$ python -q
>>> import numpy as np
>>> from numpy import linalg as LA
>>> np.set_printoptions(precision=2, suppress=True, linewidth=140)
>>> def tidy(a):
...     return np.round(a, 2) + 0
... 
>>> data = np.array([[4, 4, 4, 4, 4],
...     [4, 8, 8, 8, 8],
...     [4, 8, 12, 12, 12],
...     [4, 8, 12, 16, 16],
...     [4, 8, 12, 16, 20]])
>>> data
array([[ 4,  4,  4,  4,  4],
       [ 4,  8,  8,  8,  8],
       [ 4,  8, 12, 12, 12],
       [ 4,  8, 12, 16, 16],
       [ 4,  8, 12, 16, 20]])
>>> x0 = np.ones(5)
>>> for _ in range(3):
...     x0 = data @ x0
...     x0 /= LA.norm(x0)
...     print(round(x0 @ data @ x0, 2))
... 
49.31
49.37
49.37
>>> tidy(x0)
array([0.17, 0.33, 0.46, 0.55, 0.6 ])
>>> tidy(LA.eigvalsh(data)[-1])
np.float64(49.37)
>>> hat = np.triu(np.array([[5, 2, 4, 3, 1],
...     [5, 0, 4, 1, 2],
...     [2, 1, 2, 2, 3],
...     [1, 3, 3, 3, 1],
...     [1, 5, 3, 4, 2]]), 1) + np.eye(5)
>>> A2 = hat @ data @ LA.inv(hat)
>>> np.trace(A2), np.trace(data)
(np.float64(60.0), np.int64(60))
>>> tidy(LA.det(data.T))
np.float64(1024.0)
>>> np.einsum("ij,ji->", data, data)
np.int64(2480)
>>> np.kron(np.eye(2, dtype=int), data)
array([[ 4,  4,  4,  4,  4,  0,  0,  0,  0,  0],
       [ 4,  8,  8,  8,  8,  0,  0,  0,  0,  0],
       [ 4,  8, 12, 12, 12,  0,  0,  0,  0,  0],
       [ 4,  8, 12, 16, 16,  0,  0,  0,  0,  0],
       [ 4,  8, 12, 16, 20,  0,  0,  0,  0,  0],
       [ 0,  0,  0,  0,  0,  4,  4,  4,  4,  4],
       [ 0,  0,  0,  0,  0,  4,  8,  8,  8,  8],
       [ 0,  0,  0,  0,  0,  4,  8, 12, 12, 12],
       [ 0,  0,  0,  0,  0,  4,  8, 12, 16, 16],
       [ 0,  0,  0,  0,  0,  4,  8, 12, 16, 20]])
>>> tidy(LA.eigvals(data))
array([49.37,  5.79,  2.33,  1.41,  1.09])
>>> np.einsum("ii->", data)
np.int64(60)
